$ python -q
>>> import numpy as np
>>> np.set_printoptions(suppress=True, linewidth=160)
>>> u = np.array([-2, -3, -2, 3]) + 0.5
>>> E = np.eye(4) - 2 * np.outer(u, u) / (u @ u)
>>> print(E.round(2))
[[ 0.8  -0.33 -0.2   0.46]
 [-0.33  0.46 -0.33  0.76]
 [-0.2  -0.33  0.8   0.46]
 [ 0.46  0.76  0.46 -0.07]]
>>> print(np.round(np.linalg.svd(E, compute_uv=False), 2))
[1. 1. 1. 1.]
>>> print(np.round(E.mean(axis=0), 2))
[0.18 0.14 0.18 0.4 ]
>>> print(np.round(np.diff(E, axis=0), 2))
[[-1.13  0.78 -0.13  0.3 ]
 [ 0.13 -0.78  1.13 -0.3 ]
 [ 0.65  1.09 -0.35 -0.52]]
>>> print(round(float(np.abs(E).max()), 2))
0.8
>>> np.linalg.rank(E)
Traceback (most recent call last):
  File "<python-input-9>", line 1, in <module>
    np.linalg.rank(E)
    ^^^^^^^^^^^^^^
AttributeError: module 'numpy.linalg' has no attribute 'rank'
>>> print(np.round(E.sum(axis=1), 2))
[0.74 0.57 0.74 1.61]
>>> print(np.round(E.sum(axis=0), 2))
[0.74 0.57 0.74 1.61]
>>> print(np.linalg.matrix_rank(E))
4
>>> print(np.round(E - E[0], 2))
[[ 0.    0.    0.    0.  ]
 [-1.13  0.78 -0.13  0.3 ]
 [-1.    0.    1.    0.  ]
 [-0.35  1.09  0.65 -0.52]]
>>> other = E / np.linalg.norm(E, axis=1, keepdims=True)
>>> cov = other @ other.T
>>> print(np.degrees(np.arccos(np.clip(cov[2, 1], -1, 1))))
90.0
>>> print(cov.round(2) + 0)
[[1. 0. 0. 0.]
 [0. 1. 0. 0.]
 [0. 0. 1. 0.]
 [0. 0. 0. 1.]]
>>> print((cov - 2 * np.eye(4)).round(6).argmax(axis=1))
[1 0 0 0]
>>> O = E.astype(float).copy()
>>> for j in range(4):
...     O[:, j] -= O[:, :j] @ (O[:, :j].T @ O[:, j])
...     O[:, j] /= np.linalg.norm(O[:, j])
... 
>>> print(O.round(2))
[[ 0.8  -0.33 -0.2   0.46]
 [-0.33  0.46 -0.33  0.76]
 [-0.2  -0.33  0.8   0.46]
 [ 0.46  0.76  0.46 -0.07]]
>>> rng = np.random.default_rng(97962)
>>> z = rng.permutation(4)
>>> print(z)
[2 0 3 1]
>>> other = O[z][:, z]
>>> print(other.round(2))
[[ 0.8  -0.2   0.46 -0.33]
 [-0.2   0.8   0.46 -0.33]
 [ 0.46  0.46 -0.07  0.76]
 [-0.33 -0.33  0.76  0.46]]
>>> print(np.trace(other))
2.0
>>> print(round(np.linalg.det(other), 2), round(np.linalg.det(O[z]), 2))
-1.0 1.0
